>>> import numpy as np
>>> np.set_printoptions(suppress=True, linewidth=100)
>>> rng = np.random.default_rng(367693)
>>> K = rng.normal(size=(18, 3)) + 10 * np.array([1, -3, 0])
>>> print(K.round(3))
[[  8.949 -29.371   0.508]
 [  9.457 -30.208  -0.894]
 [  9.91  -30.477  -0.911]
 [  8.895 -30.771   0.93 ]
 [  8.904 -29.302  -0.919]
 [  9.369 -29.26    0.058]
 [  7.965 -31.319  -0.397]
 [  9.265 -30.432   2.324]
 [ 10.973 -31.786   1.442]
 [ 10.661 -28.919   0.429]
 [ 10.707 -31.656  -0.001]
 [  9.646 -30.252  -0.427]
 [  8.975 -29.433  -0.496]
 [  8.961 -29.338   1.376]
 [  8.84  -27.508  -0.419]
 [  9.536 -30.949   0.456]
 [  9.334 -30.479   1.034]
 [  9.835 -29.65    0.285]]
>>> proj = K @ np.linalg.solve(K.T @ K, K.T)
>>> print(np.round(np.linalg.eigvalsh(proj), 3) + 0)
[0. 0. 0. 0. 0. 0. 0. 0. 0. 0. 0. 0. 0. 0. 0. 1. 1. 1.]
>>> U, s, vt = np.linalg.svd(K)
>>> print(s.round(3))
[133.783   3.772   2.866]
>>> print(np.argmax(s[:-1] / (s[1:] + 1e-6)) + 1)
1
>>> A2 = U[:, :1] @ np.diag(s[:1]) @ vt[:1]
>>> print(np.round(np.linalg.norm(K - A2, 2), 3), np.round(s[1], 3))
3.772 3.772
>>> print(np.linalg.matrix_rank(K, rtol=0.05))
1
>>> data = np.load("m.npy")
>>> print(data)
[[ 2.923  2.814 -0.207 -2.914]
 [ 3.656 -3.235 -0.531 -0.941]
 [-1.004  0.447  4.402 -2.1  ]
 [ 1.978 -1.148 -2.629  3.586]
 [ 2.988  0.38   3.968 -0.421]
 [ 2.69  -3.903 -1.262  0.966]
 [ 3.128 -2.412 -2.001  2.322]
 [ 0.851  4.725  0.919 -1.052]
 [ 1.8   -0.779  4.481  1.035]
 [-2.872  3.285  2.38  -0.547]
 [ 1.112  4.768  0.845  0.557]
 [ 1.823  0.853  4.57  -0.248]
 [ 1.418 -4.753 -0.165  0.61 ]
 [-0.178  0.015  4.974  0.48 ]
 [-2.9   -0.608 -3.359 -2.222]
 [ 1.982  2.625  3.731 -0.514]
 [ 0.592  4.525  2.     0.413]
 [-2.038 -3.191 -3.013 -1.26 ]]
>>> labels = data[:, 1] > np.median(data[:, 1])
>>> r0 = data[labels].mean(axis=0) - data[~labels].mean(axis=0)
>>> print(((data - data.mean(axis=0)) @ r0 > 0).astype(int))
[1 0 1 0 1 0 0 1 1 1 1 1 0 1 0 1 1 0]
>>> print(round((((data - data.mean(axis=0)) @ r0 > 0) == labels).mean(), 3))
0.889
>>> print(labels.astype(int))
[1 0 1 0 1 0 0 1 0 1 1 1 0 0 0 1 1 0]
